$ ipython --no-banner

In [1]: import numpy as np

In [2]: np.set_printoptions(precision=3, suppress=True, linewidth=100, legacy="1.25")

In [3]: W0 = np.loadtxt("dump.csv", delimiter=",")

In [4]: W0
Out[4]: 
array([[0., 1., 2., 3., 0., 2.],
       [1., 1., 1., 3., 2., 0.],
       [0., 1., 2., 3., 0., 2.],
       [2., 2., 3., 3., 3., 2.],
       [1., 1., 0., 2., 2., 2.],
       [2., 2., 1., 1., 3., 1.]])

In [5]: # rows 0 and 2 are equal

In [6]: W1 = np.array([[7, -1], [7, 3], [3, -5], [0, 9], [-7, 3], [3, -7]])

In [7]: c = np.array([-2, 1])

In [8]: act = np.maximum(W0 @ W1 + c, 0)

In [9]: np.linalg.matrix_rank(act)
Out[9]: 2

In [10]: print((act > 0).astype(int))
[[1 1]
 [1 1]
 [1 1]
 [1 1]
 [1 1]
 [1 1]]

In [11]: print((act > 0).mean(axis=0))
[1. 1.]

In [12]: C = np.array([[0, 1], [3, 1]])

In [13]: act @ C
Out[13]: 
array([[21., 24.],
       [93., 32.],
       [21., 24.],
       [36., 32.],
       [39., 17.],
       [33., 22.]])

In [14]: (act @ C).round(6).argmax(axis=1)
Out[14]: array([1, 0, 1, 0, 0, 0])

In [15]: left, sigma, Vh = np.linalg.svd(W0)

In [16]: print(sigma.round(3) + 0)
[10.158  3.945  1.776  1.693  0.484  0.   ]

In [17]: np.argmax(sigma[:-1] / (sigma[1:] + 1e-6)) + 1
Out[17]: 5

In [18]: M2 = left[:, :5] @ np.diag(sigma[:5]) @ Vh[:5]

In [19]: np.linalg.matrix_rank(M2)
Out[19]: 5

In [20]: print(round(np.linalg.norm(W0 - M2, 2), 3), np.round(sigma[5], 3))
0.0 0.0

In [21]: M2.round(3) + 0
Out[21]: 
array([[0., 1., 2., 3., 0., 2.],
       [1., 1., 1., 3., 2., 0.],
       [0., 1., 2., 3., 0., 2.],
       [2., 2., 3., 3., 3., 2.],
       [1., 1., 0., 2., 2., 2.],
       [2., 2., 1., 1., 3., 1.]])

In [22]: np.round(np.linalg.norm(W0 - M2) / np.linalg.norm(W0), 3)
Out[22]: 0.0

In [23]: np.linalg.matrix_rank(W0, rtol=0.05)
Out[23]: 4
